$ python3 -q
>>> import numpy as np
>>> np.set_printoptions(precision=2, suppress=True, linewidth=140, legacy="1.25")
>>> def rd(a):
...     return np.round(a, 2) + 0
... 
>>> A = np.array([[1.5, 0.5, -0.4],
...     [0.4, -0.1, 0.3],
...     [0.2, 0.0, -0.4],
...     [-1.0, -0.9, -0.5],
...     [0.6, 1.5, -0.7],
...     [0.0, -1.4, 0.1],
...     [-0.4, 0.2, 0.9],
...     [-2.2, 0.9, -0.6],
...     [1.0, -0.2, -1.5],
...     [-0.6, -1.7, -1.5],
...     [1.7, -1.1, -0.9],
...     [-1.2, 0.2, 0.7],
...     [0.0, 0.5, 0.5],
...     [-0.8, 0.0, 0.9],
...     [-1.6, -1.8, 0.7],
...     [0.1, 1.8, -1.2],
...     [-1.1, 0.9, 0.4]])
>>> A[3] *= 3
>>> A
array([[ 1.5,  0.5, -0.4],
       [ 0.4, -0.1,  0.3],
       [ 0.2,  0. , -0.4],
       [-3. , -2.7, -1.5],
       [ 0.6,  1.5, -0.7],
       [ 0. , -1.4,  0.1],
       [-0.4,  0.2,  0.9],
       [-2.2,  0.9, -0.6],
       [ 1. , -0.2, -1.5],
       [-0.6, -1.7, -1.5],
       [ 1.7, -1.1, -0.9],
       [-1.2,  0.2,  0.7],
       [ 0. ,  0.5,  0.5],
       [-0.8,  0. ,  0.9],
       [-1.6, -1.8,  0.7],
       [ 0.1,  1.8, -1.2],
       [-1.1,  0.9,  0.4]])
>>> u = np.array([1, -2, 1])
>>> rd(np.cross(A[15, :3], A[8, :3]))
array([-2.94, -1.05, -1.82])
>>> rd(np.polyval(u, A[15]))
array([0.81, 0.64, 4.84])
>>> np.convolve(A[15], u)
array([ 0.1,  1.6, -4.7,  4.2, -1.2])
>>> rd(np.correlate(A[15], A[8], "full"))
array([-0.15, -2.72,  1.54,  2.04, -1.2 ])
>>> mat = np.load("layer13.npy")
>>> rd(mat)
array([[ 0.82, -0.19, -0.33],
       [-0.19,  0.8 , -0.35],
       [-0.33, -0.35,  0.38]])
>>> np.abs(np.diag(np.linalg.qr(mat)[1])) > 1e-9
array([ True,  True, False])
>>> np.linalg.lstsq(mat[:-1].T, mat[-1])[2]
2
>>> np.allclose(mat[:-1].T @ np.linalg.lstsq(mat[:-1].T, mat[-1])[0], mat[-1])
True
>>> rd(np.trace(np.linalg.pinv(mat) @ mat))
2.0
>>> left, sv, Vt = np.linalg.svd(mat)
>>> V = Vt[:(sv > 1e-8).sum()]
>>> rng = np.random.default_rng(497091)
>>> vec = mat[2] + 3 * mat[0] + rng.integers(2) * np.eye(3)[2]
>>> rd(vec)
array([ 2.12, -0.92,  0.38])
>>> rd(np.diag(V.T @ V))
array([0.82, 0.8 , 0.38])
>>> np.linalg.matrix_rank(np.vstack([mat, vec]))
3
>>> rd(V.T @ V)
array([[ 0.82, -0.19, -0.33],
       [-0.19,  0.8 , -0.35],
       [-0.33, -0.35,  0.38]])
>>> np.allclose(V.T @ V @ vec, vec)
False
